In [1]: import numpy as np

In [2]: import numpy.linalg as la

In [3]: np.set_printoptions(suppress=True, linewidth=200)

In [4]: def rnd(a):
   ...:     return np.round(a, 3) + 0
   ...: 

In [5]: K = np.loadtxt("test2.csv", delimiter=",")

In [6]: K
Out[6]: 
array([[ 0.7  ,  2.1  , -1.5  , -0.3  , -0.8  , -2.091],
       [-0.6  , -1.2  , -2.8  , -0.3  , -1.3  ,  1.793],
       [ 0.3  ,  1.1  ,  0.2  , -1.   ,  1.   , -0.91 ],
       [ 0.1  , -1.3  ,  0.2  ,  0.6  , -0.9  , -0.242],
       [ 0.8  ,  1.3  ,  0.5  , -1.   , -0.7  , -2.41 ],
       [ 0.9  , -0.5  , -1.8  , -1.   ,  0.6  , -2.739],
       [ 0.9  , -1.7  , -0.8  , -0.3  ,  0.3  , -2.629],
       [ 0.2  ,  2.9  , -0.8  , -0.1  , -1.3  , -0.616],
       [ 1.4  ,  0.1  ,  0.5  , -0.3  ,  0.4  , -4.157],
       [-0.6  ,  0.3  ,  0.7  , -0.2  , -1.4  ,  1.827],
       [-0.5  ,  0.3  ,  0.9  , -0.3  , -0.6  ,  1.445],
       [-0.6  ,  0.6  , -1.5  ,  1.6  ,  0.9  ,  1.749],
       [ 0.7  , -1.7  , -1.9  , -0.9  , -1.5  , -2.084],
       [-2.3  ,  0.3  , -1.5  , -0.4  , -1.2  ,  6.975],
       [ 0.5  , -0.1  , -1.   ,  0.1  ,  1.3  , -1.497],
       [-0.7  ,  0.4  , -1.5  ,  1.   ,  1.1  ,  2.217],
       [-0.5  , -1.3  ,  0.7  , -1.   ,  1.9  ,  1.575],
       [ 1.5  , -0.8  ,  1.8  ,  1.1  ,  0.9  , -4.587],
       [-0.9  , -0.5  ,  1.3  , -0.4  ,  0.1  ,  2.757],
       [ 2.4  ,  0.   ,  0.8  ,  0.3  , -0.3  , -7.133],
       [ 0.5  , -1.5  , -1.7  ,  0.5  ,  0.5  , -1.494],
       [ 0.2  , -0.2  ,  1.2  , -1.   , -0.7  , -0.542]])

In [7]: Ac = (K - K.mean(axis=0)) / K.std(axis=0)

In [8]: np.argwhere(np.abs(Ac) > 2)
Out[8]: 
array([[ 7,  1],
       [11,  3],
       [13,  0],
       [13,  5],
       [19,  0],
       [19,  5]])

In [9]: rnd(Ac.std(axis=0))
Out[9]: array([1., 1., 1., 1., 1., 1.])

In [10]: c = la.lstsq(np.delete(Ac, 2, axis=1), Ac[:, 2])[0]

In [11]: rnd(c)
Out[11]: array([ 3.969,  0.095, -0.11 ,  0.148,  3.762])

In [12]: rnd(1 - np.var(Ac[:, 2] - np.delete(Ac, 2, axis=1) @ c))
Out[12]: np.float64(0.084)

In [13]: D = la.norm(K[:, None] - K[None], axis=-1)

In [14]: D.shape
Out[14]: (22, 22)

In [15]: la.matrix_rank(D ** 2)
Out[15]: np.int64(8)

In [16]: (D + 1e9 * np.eye(22)).round(6).argmin(axis=1)
Out[16]: array([ 7, 15, 14, 21,  0,  6, 20,  0, 17, 10,  9, 15,  6, 18, 20, 11, 18,  8, 10,  8,  6,  3])

In [17]: np.flatnonzero(D[12] < D.mean() / 2)
Out[17]: array([ 6, 12])

In [18]: rnd(D[:5, :5])
Out[18]: 
array([[0.   , 5.441, 3.029, 4.364, 2.292],
       [5.441, 0.   , 5.309, 3.822, 6.133],
       [3.029, 5.309, 0.   , 3.524, 2.349],
       [4.364, 3.822, 3.524, 0.   , 3.826],
       [2.292, 6.133, 2.349, 3.826, 0.   ]])

In [19]: D[12].round(6).argsort(kind="stable")[:4]
Out[19]: array([12,  6,  5, 20])
